>>> import numpy as np
>>> np.set_printoptions(precision=2, suppress=True, linewidth=120)
>>> K = np.load("a.npy")
>>> K
array([[ 0, -7,  3,  0,  0],
       [ 0,  0,  5,  0,  0],
       [-9,  0, -5,  0,  0],
       [ 0,  0,  0,  3,  0]])
>>> r0 = np.array([1, -3, 5])
>>> np.convolve(K[1], r0)
array([  0,   0,   5, -15,  25,   0,   0])
>>> np.cross(K[1, :3], K[2, :3])
array([  0, -45,   0])
>>> def softmax(z):
...     e = np.exp(z - z.max(axis=-1, keepdims=True))
...     return e / e.sum(axis=-1, keepdims=True)
... 
>>> np.round(softmax(10 * K[3]), 2) + 0
array([0., 0., 0., 1., 0.])
>>> softmax(K).sum(axis=1)
array([1., 1., 1., 1.])
>>> softmax(K[3] + -1)
array([0.04, 0.04, 0.04, 0.83, 0.04])
>>> softmax(K[3])
array([0.04, 0.04, 0.04, 0.83, 0.04])
>>> att = K @ K.T / np.sqrt(5)
>>> softmax(att).round(6).argmax(axis=1)
array([0, 1, 2, 3])
>>> print(softmax(att)[3] @ K)
[-0.15 -0.12  0.05  2.85  0.  ]
>>> np.round(softmax(att + np.triu(np.full(att.shape, -np.inf), 1)), 2) + 0
array([[1.  , 0.  , 0.  , 0.  ],
       [0.01, 0.99, 0.  , 0.  ],
       [0.  , 0.  , 1.  , 0.  ],
       [0.02, 0.02, 0.02, 0.95]])
>>> W1 = np.array([[-2, -3, 1], [1, -3, 2], [3, -1, -2], [0, 3, -2], [-1, 3, 3]])
>>> c = np.array([3, 5, 0])
>>> H = np.maximum(K @ W1 + c, 0)
>>> print((H > 0).astype(int))
[[1 1 0]
 [1 0 0]
 [1 1 1]
 [1 1 0]]
>>> C = np.array([[0, 1], [2, 0], [0, 1]])
>>> W1 @ C
array([[-6, -1],
       [-6,  3],
       [-2,  1],
       [ 6, -2],
       [ 6,  2]])
>>> (H @ C).round(6).argmax(axis=1)
array([0, 1, 0, 0])
>>> x = np.array([0, 0, -3, 5, -4])
>>> h1 = np.maximum(K @ x, 0)
>>> np.flatnonzero(h1 > 1e-9)
array([2, 3])
>>> np.tanh(K @ x)
array([-1., -1.,  1.,  1.])
>>> K.T @ h1
array([-135,    0,  -75,   45,    0])
>>> K * (h1 > 1e-9)[:, None]
array([[ 0,  0,  0,  0,  0],
       [ 0,  0,  0,  0,  0],
       [-9,  0, -5,  0,  0],
       [ 0,  0,  0,  3,  0]])
>>> np.maximum(K @ x, 0) - np.maximum(-K @ x, 0)
array([ -9, -15,  15,  15])
>>> W0 = np.loadtxt("w.csv", delimiter=",")
>>> W0
array([[-1.,  3., -1.,  3., -1.,  2.],
       [ 0.,  3.,  0., -1., -1.,  1.],
       [ 3.,  2., -2.,  3.,  0., -1.],
       [ 2.,  3., -1., -2., -1., -2.],
       [-3.,  3.,  3.,  0.,  2.,  2.],
       [ 0.,  1.,  3., -3., -2., -2.],
       [ 1., -2., -2.,  1., -2., -2.],
       [ 1.,  2.,  1., -1.,  0.,  0.],
       [ 0.,  2., -3., -3., -1., -2.],
       [-2.,  1., -2.,  1.,  1., -1.],
       [-1., 12., -1.,  0., -4.,  5.]])
>>> W1 = np.array([[8, 2, 3, 1],
...     [1, 7, 9, 2],
...     [9, 8, 6, 3],
...     [5, 3, 8, 9],
...     [1, 7, 7, 7],
...     [5, 9, 3, 4]])
>>> c = np.array([0, 1, 2, 1])
>>> H = np.maximum(W0 @ W1 + c, 0)
>>> H
array([[10., 32., 43., 31.],
       [ 2., 21., 17.,  0.],
       [18.,  5., 38., 25.],
       [ 0.,  0.,  0.,  0.],
       [18., 72., 58., 35.],
       [ 1.,  0.,  0.,  0.],
       [ 0.,  0.,  0.,  0.],
       [14., 22., 21.,  0.],
       [ 0.,  0.,  0.,  0.],
       [ 0.,  0.,  5.,  7.],
       [16., 92., 88., 13.]])
>>> np.linalg.matrix_rank(H)
np.int64(4)
>>> C = np.array([[3, 5], [0, 1], [0, 1], [2, 3]])
>>> print(H @ C)
[[ 92. 218.]
 [  6.  48.]
 [104. 208.]
 [  0.   0.]
 [124. 325.]
 [  3.   5.]
 [  0.   0.]
 [ 42. 113.]
 [  0.   0.]
 [ 14.  26.]
 [ 74. 299.]]
>>> (H @ C).round(6).argmax(axis=1)
array([1, 1, 1, 0, 1, 1, 0, 1, 0, 1, 1])
>>> A2 = np.array([[0, 0], [0, 2], [2, 1], [0, 0]])
>>> np.einsum("ij,ij->i", H, H)
array([ 3934.,   734.,  2418.,     0., 10097.,     1.,     0.,  1121.,     0.,    74., 16633.])
>>> np.einsum("ij->j", H)
array([ 79., 244., 270., 111.])
>>> A2.T @ H.T
array([[ 86.,  34.,  76.,   0., 116.,   0.,   0.,  42.,   0.,  10., 176.],
       [107.,  59.,  48.,   0., 202.,   0.,   0.,  65.,   0.,   5., 272.]])
>>> np.linalg.matrix_rank(np.vstack([H, A2.T]))
np.int64(4)
>>> np.vstack([H, A2.T]).shape
(13, 4)
>>> np.einsum("ik,kj->ji", H, A2)
array([[ 86.,  34.,  76.,   0., 116.,   0.,   0.,  42.,   0.,  10., 176.],
       [107.,  59.,  48.,   0., 202.,   0.,   0.,  65.,   0.,   5., 272.]])
>>> np.einsum("ik,kj->ij", H, A2)
array([[ 86., 107.],
       [ 34.,  59.],
       [ 76.,  48.],
       [  0.,   0.],
       [116., 202.],
       [  0.,   0.],
       [  0.,   0.],
       [ 42.,  65.],
       [  0.,   0.],
       [ 10.,   5.],
       [176., 272.]])
>>> A2 = np.array([[1, -2], [0, 0], [2, -1]])
>>> data = np.kron(np.eye(3, dtype=int), A2)
>>> print(data)
[[ 1 -2  0  0  0  0]
 [ 0  0  0  0  0  0]
 [ 2 -1  0  0  0  0]
 [ 0  0  1 -2  0  0]
 [ 0  0  0  0  0  0]
 [ 0  0  2 -1  0  0]
 [ 0  0  0  0  1 -2]
 [ 0  0  0  0  0  0]
 [ 0  0  0  0  2 -1]]
>>> # row 4 repeats row 1
>>> r0 = np.array([1, -1])
>>> np.array([np.convolve(row, r0, "same") for row in data])
array([[ 1, -3,  2,  0,  0,  0],
       [ 0,  0,  0,  0,  0,  0],
       [ 2, -3,  1,  0,  0,  0],
       [ 0,  0,  1, -3,  2,  0],
       [ 0,  0,  0,  0,  0,  0],
       [ 0,  0,  2, -3,  1,  0],
       [ 0,  0,  0,  0,  1, -3],
       [ 0,  0,  0,  0,  0,  0],
       [ 0,  0,  0,  0,  2, -3]])
>>> np.convolve(data[6], r0)
array([ 0,  0,  0,  0,  1, -3,  2])
>>> print(softmax(data[3] + -1))
[0.15 0.15 0.4  0.02 0.15 0.15]
>>> softmax(data[3])
array([0.15, 0.15, 0.4 , 0.02, 0.15, 0.15])
>>> np.round(softmax(10 * data[3]), 2) + 0
array([0., 0., 1., 0., 0., 0.])
>>> att = data @ data.T / np.sqrt(6)
>>> print(softmax(att + np.triu(np.full(att.shape, -np.inf), 1)))
[[1.   0.   0.   0.   0.   0.   0.   0.   0.  ]
 [0.5  0.5  0.   0.   0.   0.   0.   0.   0.  ]
 [0.37 0.07 0.56 0.   0.   0.   0.   0.   0.  ]
 [0.09 0.09 0.09 0.72 0.   0.   0.   0.   0.  ]
 [0.2  0.2  0.2  0.2  0.2  0.   0.   0.   0.  ]
 [0.06 0.06 0.06 0.3  0.06 0.46 0.   0.   0.  ]
 [0.07 0.07 0.07 0.07 0.07 0.07 0.56 0.   0.  ]
 [0.12 0.12 0.12 0.12 0.12 0.12 0.12 0.12 0.  ]
 [0.05 0.05 0.05 0.05 0.05 0.05 0.26 0.05 0.39]]
>>> softmax(att)
array([[0.39, 0.05, 0.26, 0.05, 0.05, 0.05, 0.05, 0.05, 0.05],
       [0.11, 0.11, 0.11, 0.11, 0.11, 0.11, 0.11, 0.11, 0.11],
       [0.26, 0.05, 0.39, 0.05, 0.05, 0.05, 0.05, 0.05, 0.05],
       [0.05, 0.05, 0.05, 0.39, 0.05, 0.26, 0.05, 0.05, 0.05],
       [0.11, 0.11, 0.11, 0.11, 0.11, 0.11, 0.11, 0.11, 0.11],
       [0.05, 0.05, 0.05, 0.26, 0.05, 0.39, 0.05, 0.05, 0.05],
       [0.05, 0.05, 0.05, 0.05, 0.05, 0.05, 0.39, 0.05, 0.26],
       [0.11, 0.11, 0.11, 0.11, 0.11, 0.11, 0.11, 0.11, 0.11],
       [0.05, 0.05, 0.05, 0.05, 0.05, 0.05, 0.26, 0.05, 0.39]])
>>> np.unravel_index(np.abs(data).argmax(), data.shape)
(np.int64(0), np.int64(1))
>>> data.mean(axis=0)
array([ 0.33, -0.33,  0.33, -0.33,  0.33, -0.33])
>>> np.count_nonzero(data)
np.int64(12)
>>> np.linalg.matrix_rank(data)
np.int64(6)
>>> data.sum(axis=1)
array([-1,  0,  1, -1,  0,  1, -1,  0,  1])
>>> np.linalg.svd(data, compute_uv=False)
array([3., 3., 3., 1., 1., 1.])
>>> data - data[0]
array([[ 0,  0,  0,  0,  0,  0],
       [-1,  2,  0,  0,  0,  0],
       [ 1,  1,  0,  0,  0,  0],
       [-1,  2,  1, -2,  0,  0],
       [-1,  2,  0,  0,  0,  0],
       [-1,  2,  2, -1,  0,  0],
       [-1,  2,  0,  0,  1, -2],
       [-1,  2,  0,  0,  0,  0],
       [-1,  2,  0,  0,  2, -1]])
>>> data.sum(axis=0)
array([ 3, -3,  3, -3,  3, -3])
>>> print(np.diff(data, axis=0))
[[-1  2  0  0  0  0]
 [ 2 -1  0  0  0  0]
 [-2  1  1 -2  0  0]
 [ 0  0 -1  2  0  0]
 [ 0  0  2 -1  0  0]
 [ 0  0 -2  1  1 -2]
 [ 0  0  0  0 -1  2]
 [ 0  0  0  0  2 -1]]
>>> G = data.T @ data
>>> G
array([[ 5, -4,  0,  0,  0,  0],
       [-4,  5,  0,  0,  0,  0],
       [ 0,  0,  5, -4,  0,  0],
       [ 0,  0, -4,  5,  0,  0],
       [ 0,  0,  0,  0,  5, -4],
       [ 0,  0,  0,  0, -4,  5]])
>>> np.trace(G), (data ** 2).sum()
(np.int64(30), np.int64(30))
>>> print((data @ data.T).shape)
(9, 9)
>>> hat = data @ np.linalg.solve(data.T @ data, data.T)
>>> np.diag(hat)
array([1., 0., 1., 1., 0., 1., 1., 0., 1.])
>>> np.allclose(hat @ hat, hat)
True
>>> np.trace(hat)
np.float64(6.0)
>>> hat
array([[1., 0., 0., 0., 0., 0., 0., 0., 0.],
       [0., 0., 0., 0., 0., 0., 0., 0., 0.],
       [0., 0., 1., 0., 0., 0., 0., 0., 0.],
       [0., 0., 0., 1., 0., 0., 0., 0., 0.],
       [0., 0., 0., 0., 0., 0., 0., 0., 0.],
       [0., 0., 0., 0., 0., 1., 0., 0., 0.],
       [0., 0., 0., 0., 0., 0., 1., 0., 0.],
       [0., 0., 0., 0., 0., 0., 0., 0., 0.],
       [0., 0., 0., 0., 0., 0., 0., 0., 1.]])
>>> print(np.linalg.eigvalsh(hat))
[0. 0. 0. 1. 1. 1. 1. 1. 1.]
>>> feats = np.load("m.npy")
>>> print(feats)
[[ 0.89 -0.18 -0.04  0.33 -0.25 -0.04]
 [-0.18  0.7  -0.06  0.54 -0.42 -0.06]
 [-0.04 -0.06  0.99  0.11 -0.08 -0.01]
 [ 0.33  0.54  0.11  0.02  0.76  0.11]
 [-0.25 -0.42 -0.08  0.76  0.41 -0.08]
 [-0.04 -0.06 -0.01  0.11 -0.08  0.99]]
>>> W1 = np.array([[3, 0, 1, -1, 0, 0],
...     [-3, -2, -3, 2, -3, -2],
...     [-3, 2, -1, 0, -2, -1],
...     [-1, 0, 2, 2, 2, 2],
...     [1, 3, 1, -2, 1, -1],
...     [-2, 1, -3, 0, 1, 1]])
>>> c = np.array([-6, -2, -4, 1, 2, -7])
>>> H = np.maximum(feats @ W1 + c, 0)
>>> np.linalg.matrix_rank(H)
np.int64(2)
>>> (H > 0).mean(axis=0)
array([0., 0., 0., 1., 1., 0.])
>>> C = np.array([[3, 3, 2], [0, 1, 2], [0, 0, 2], [1, 3, 0], [3, 0, 1], [3, 0, 3]])
>>> W1 @ C
array([[  8,   6,   8],
       [-22,  -5, -25],
       [-18,  -7,  -9],
       [ 11,   3,  10],
       [  1,   0,   8],
       [  0,  -5,  -4]])
>>> (H @ C).round(6).argmax(axis=1)
array([0, 1, 1, 0, 0, 0])
>>> F = np.cumsum(np.array([[0, -1, 1, 1, -2, -1, 2, -1],
...     [-1, 2, 1, -1, -2, -2, 0, 0],
...     [0, 0, 0, 0, 2, 2, -1, -1],
...     [1, 0, -2, 1, 1, 0, 2, 2],
...     [-1, 0, 2, 0, 0, -1, -1, -2],
...     [0, -1, 0, 0, 1, 2, 2, 0],
...     [-1, 2, 2, -2, 2, 1, -1, 1],
...     [0, -2, -2, 1, 1, -1, 2, 0],
...     [-1, 1, 1, -2, 0, -2, 2, 1],
...     [-2, 2, -2, 2, -2, -2, 2, 0],
...     [-2, -2, 2, 1, -1, 2, 1, 2],
...     [0, 2, 2, 2, 0, 0, 0, 1],
...     [-2, 0, -2, 1, 2, 0, -2, -2],
...     [-2, 1, 0, 1, 0, -2, 1, 0]]), axis=0)
>>> F
array([[  0,  -1,   1,   1,  -2,  -1,   2,  -1],
       [ -1,   1,   2,   0,  -4,  -3,   2,  -1],
       [ -1,   1,   2,   0,  -2,  -1,   1,  -2],
       [  0,   1,   0,   1,  -1,  -1,   3,   0],
       [ -1,   1,   2,   1,  -1,  -2,   2,  -2],
       [ -1,   0,   2,   1,   0,   0,   4,  -2],
       [ -2,   2,   4,  -1,   2,   1,   3,  -1],
       [ -2,   0,   2,   0,   3,   0,   5,  -1],
       [ -3,   1,   3,  -2,   3,  -2,   7,   0],
       [ -5,   3,   1,   0,   1,  -4,   9,   0],
       [ -7,   1,   3,   1,   0,  -2,  10,   2],
       [ -7,   3,   5,   3,   0,  -2,  10,   3],
       [ -9,   3,   3,   4,   2,  -2,   8,   1],
       [-11,   4,   3,   5,   2,  -4,   9,   1]])
>>> hat = F @ np.linalg.solve(F.T @ F, F.T)
>>> round(float(np.trace(hat)), 2)
8.0
>>> np.diag(hat)
array([0.39, 0.56, 0.4 , 0.5 , 0.38, 0.49, 0.73, 0.41, 0.71, 0.77, 0.78, 0.84, 0.38, 0.66])
>>> np.round(np.linalg.eigvalsh(hat), 2) + 0
array([0., 0., 0., 0., 0., 0., 1., 1., 1., 1., 1., 1., 1., 1.])
>>> np.allclose(hat @ hat, hat)
True
